% python3 -q
>>> import numpy as np
>>> np.set_printoptions(precision=2, suppress=True, linewidth=140)
>>> m1 = np.load("case7.npy")
>>> m1
array([[ 0., -1.,  0.],
       [-1.,  1., -1.],
       [ 0., -1., -2.]])
>>> P = np.triu(np.array([[1, 2, 3], [4, 1, 5], [4, 1, 2]]), 1) + np.eye(3)
>>> M2 = P @ m1 @ np.linalg.inv(P)
>>> np.poly(M2)
array([ 1.,  1., -4., -2.])
>>> M2
array([[ -2.,   2., -12.],
       [ -1.,  -2.,   2.],
       [  0.,  -1.,   3.]])
>>> np.trace(M2), np.trace(m1)
(np.float64(-1.0), np.float64(-1.0))
>>> F = np.array([[1, -1, -1, -1, 1, -2],
...     [1, 1, 1, 0, 0, 1],
...     [0, -2, 0, 0, -2, -2],
...     [1, -2, 0, -2, 2, 2],
...     [-1, -1, 1, 2, -2, -2]])
>>> F[4] = F[2]
>>> F
array([[ 1, -1, -1, -1,  1, -2],
       [ 1,  1,  1,  0,  0,  1],
       [ 0, -2,  0,  0, -2, -2],
       [ 1, -2,  0, -2,  2,  2],
       [ 0, -2,  0,  0, -2, -2]])
>>> np.linalg.lstsq(F[:-1].T, F[-1])[2]
np.int32(4)
>>> round(float(np.trace(np.linalg.pinv(F) @ F)), 2)
4.0
>>> np.allclose(F[:-1].T @ np.linalg.lstsq(F[:-1].T, F[-1])[0], F[-1])
True
>>> Uu, sigma, VT = np.linalg.svd(F)
>>> np.argmax(sigma[:-1] / (sigma[1:] + 1e-6)) + 1
np.int64(4)
>>> M2 = Uu[:, :4] @ np.diag(sigma[:4]) @ VT[:4]
>>> np.round(np.abs(F - M2).max(), 2)
np.float64(0.0)
>>> round(float(np.linalg.norm(F - M2, 2)), 2), np.round(sigma[4], 2)
(0.0, np.float64(0.0))
>>> x = np.array([-2, 1, 1, -2, -2, -2])
>>> h1 = np.maximum(F @ x, 0)
>>> np.maximum(F @ x, 0) - np.maximum(-F @ x, 0)
array([ 0, -2,  6, -8,  6])
>>> np.linalg.matrix_rank(F, rtol=0.1)
np.int64(4)
>>> np.linalg.cond(F) > 100
np.True_
>>> round(np.linalg.norm(F, 2) / np.linalg.norm(F), 2)
np.float64(0.74)
>>> np.argsort(-np.linalg.norm(F, axis=0).round(6), kind="stable")[:3]
array([5, 1, 4])
>>> rk = np.linalg.matrix_rank(F)
>>> rk
np.int64(4)
>>> N = np.linalg.svd(F)[2][rk:].T
>>> [int(np.linalg.matrix_rank(np.delete(F, i, axis=0))) for i in range(5)]
[3, 3, 4, 3, 4]
>>> N.shape
(6, 2)
>>> np.linalg.matrix_rank(F.T @ F), np.linalg.matrix_rank(F @ F.T)
(np.int64(4), np.int64(4))
>>> np.allclose(F @ N, 0)
True
>>> feats = np.array([[4, 1, -1], [1, 6, -1], [-1, -1, 6]])
>>> # symmetric, so the eigenvalues are real
>>> P = np.triu(np.array([[2, 2, 0], [1, 1, 1], [2, 2, 1]]), 1) + np.eye(3)
>>> M2 = P @ feats @ np.linalg.inv(P)
>>> np.trace(M2), np.trace(feats)
(np.float64(16.0), np.int64(16))
>>> M2
array([[ 6.,  1., -4.],
       [ 0.,  5.,  0.],
       [-1.,  1.,  5.]])
>>> np.linalg.matrix_rank(M2)
np.int64(3)
>>> round(np.linalg.det(M2), 2)
np.float64(130.0)
>>> np.poly(M2)
array([   1.,  -16.,   81., -130.])
>>> W0 = np.load("test11.npy")
>>> W0
array([[-2.,  1.,  1.,  1.,  1.,  1.],
       [ 1., -2.,  1.,  1.,  1.,  1.],
       [ 1.,  1., -2.,  1.,  1.,  1.],
       [ 1.,  1.,  1., -2.,  1.,  1.],
       [ 1.,  1.,  1.,  1., -2.,  1.],
       [ 1.,  1.,  1.,  1.,  1., -2.]])
>>> M2 = np.linalg.inv(W0)
>>> np.round(np.linalg.cond(W0), 2)
np.float64(1.0)
>>> np.allclose(M2, W0.T)
False
>>> r0 = np.array([9, 9, -3, 2, -2, -2])
>>> M2 = W0 + np.outer(r0, np.eye(6)[2])
>>> round(np.linalg.det(M2) / np.linalg.det(W0), 2), round(1 + np.linalg.solve(W0, r0)[2], 2)
(np.float64(3.44), np.float64(3.44))
>>> M2
array([[-2.,  1., 10.,  1.,  1.,  1.],
       [ 1., -2., 10.,  1.,  1.,  1.],
       [ 1.,  1., -5.,  1.,  1.,  1.],
       [ 1.,  1.,  3., -2.,  1.,  1.],
       [ 1.,  1., -1.,  1., -2.,  1.],
       [ 1.,  1., -1.,  1.,  1., -2.]])
>>> r0, g = M2[4], M2[2]
>>> r0 @ r0
np.float64(9.0)
>>> p = (r0 @ g) / (r0 @ r0) * r0
>>> np.round((g - p) @ r0, 2)
np.float64(0.0)
>>> round(np.linalg.norm(r0 + g) ** 2 + np.linalg.norm(r0 - g) ** 2, 2)
np.float64(78.0)
>>> p
array([ 0.78,  0.78, -0.78,  0.78, -1.56,  0.78])
>>> x = np.array([-1, -3, 3, 1, 2, -3])
>>> rhs = W0 @ x
>>> rhs
array([  2.,   8., -10.,  -4.,  -7.,   8.])
>>> np.linalg.solve(W0, rhs + W0[:, 5])
array([-1., -3.,  3.,  1.,  2., -2.])
>>> np.linalg.solve(W0, W0[:, 2])
array([-0., -0.,  1.,  0., -0., -0.])
>>> w, V = np.linalg.eigh(W0)
>>> np.linalg.svd(W0, compute_uv=False)
array([3., 3., 3., 3., 3., 3.])
>>> V @ np.diag(w) @ V.T
array([[-2.,  1.,  1.,  1.,  1.,  1.],
       [ 1., -2.,  1.,  1.,  1.,  1.],
       [ 1.,  1., -2.,  1.,  1.,  1.],
       [ 1.,  1.,  1., -2.,  1.,  1.],
       [ 1.,  1.,  1.,  1., -2.,  1.],
       [ 1.,  1.,  1.,  1.,  1., -2.]])
>>> K = np.load("data.npy")
>>> K
array([[-2.65,  5.13, -1.15],
       [-4.03,  0.83, -0.75],
       [ 0.04, -4.89, -0.61],
       [-1.85, -4.61, -1.44],
       [-0.01,  5.19, -2.08],
       [-2.65, -3.64, -2.42],
       [-3.1 , -6.3 ,  0.64],
       [ 0.41,  2.85, -2.99],
       [-0.5 ,  3.55, -2.2 ],
       [ 0.49, -5.96, -0.29],
       [ 1.17, -0.93,  2.77],
       [ 5.48, -0.32, -1.62],
       [-3.52, -5.89,  0.52],
       [ 1.06, 17.64,  2.88],
       [-1.19, -7.93, -1.72],
       [-0.86, -3.92,  2.47],
       [-3.38,  3.87,  1.29],
       [-2.06,  1.25,  2.29],
       [-3.64,  4.67, -0.86],
       [-2.81,  2.49,  1.74],
       [-4.26,  4.89,  0.09],
       [-3.12, -3.87,  0.34],
       [-1.7 ,  8.09,  0.23],
       [-0.07,  2.62, -2.2 ]])
>>> D = np.linalg.norm(K[:, None] - K[None], axis=-1)
>>> np.unravel_index(D.round(6).argmax(), D.shape)
(np.int64(13), np.int64(14))
>>> np.flatnonzero(D[2] < D.mean() / 2)
array([ 2,  3,  5,  6,  9, 14, 15, 21])
>>> r0 = np.array([1, 0])
>>> np.polyval(r0, K[3])
array([-1.85, -4.61, -1.44])
>>> M = np.load("sample11.npy")
>>> M
array([[0, 1, 1, 0],
       [1, 0, 0, 0],
       [1, 0, 0, 0],
       [0, 0, 0, 0]])
>>> P = np.triu(np.array([[0, -1, 3, -3], [1, 3, 2, 1], [-3, 1, -3, -2], [-3, 0, -3, 0]]), 1) + np.eye(4)
>>> M2 = P @ M @ np.linalg.inv(P)
>>> M2
array([[  2.,   3., -11., -19.],
       [  3.,   3., -15., -24.],
       [  1.,   1.,  -5.,  -8.],
       [  0.,   0.,   0.,   0.]])
>>> round(np.linalg.det(M2), 2)
np.float64(0.0)
>>> np.abs(np.diag(np.linalg.qr(M)[1])) > 1e-9
array([ True,  True, False, False])
>>> np.round(M @ np.linalg.pinv(M) @ M, 2) + 0
array([[0., 1., 1., 0.],
       [1., 0., 0., 0.],
       [1., 0., 0., 0.],
       [0., 0., 0., 0.]])
>>> round(np.trace(np.linalg.pinv(M) @ M), 2)
np.float64(2.0)
>>> np.linalg.lstsq(M[:-1].T, M[-1])[2]
np.int32(2)
>>> rng = np.random.default_rng(198)
>>> z = rng.permutation(4)
>>> z
array([3, 1, 2, 0])
>>> M2 = M[z][:, z]
>>> np.allclose(M2, M)
False
>>> np.round(np.linalg.det(M2), 2), round(np.linalg.det(M[z]), 2)
(np.float64(0.0), np.float64(0.0))
>>> np.diag(M2)
array([0, 0, 0, 0])
>>> round(np.linalg.eigvalsh(M).min(), 2)
np.float64(-1.41)
>>> E = np.loadtxt("mat.csv", delimiter=",")
>>> E
array([[ 0.44,  0.34, -0.36],
       [ 0.34,  0.26, -0.28],
       [-0.36, -0.28,  0.3 ]])
>>> round(np.abs(np.linalg.eigvals(E)).max(), 2)
np.float64(1.0)
>>> round(float(np.linalg.det(E)), 2)
-0.0
>>> np.round(np.sort(np.abs(np.linalg.eigvals(E))), 2) + 0
array([0., 0., 1.])
>>> (E - E.T) / 2
array([[0., 0., 0.],
       [0., 0., 0.],
       [0., 0., 0.]])
>>> np.linalg.matrix_power(E, 2)
array([[ 0.44,  0.34, -0.36],
       [ 0.34,  0.26, -0.28],
       [-0.36, -0.28,  0.3 ]])
>>> E @ E
array([[ 0.44,  0.34, -0.36],
       [ 0.34,  0.26, -0.28],
       [-0.36, -0.28,  0.3 ]])
>>> np.round(np.trace(E), 2)
np.float64(1.0)
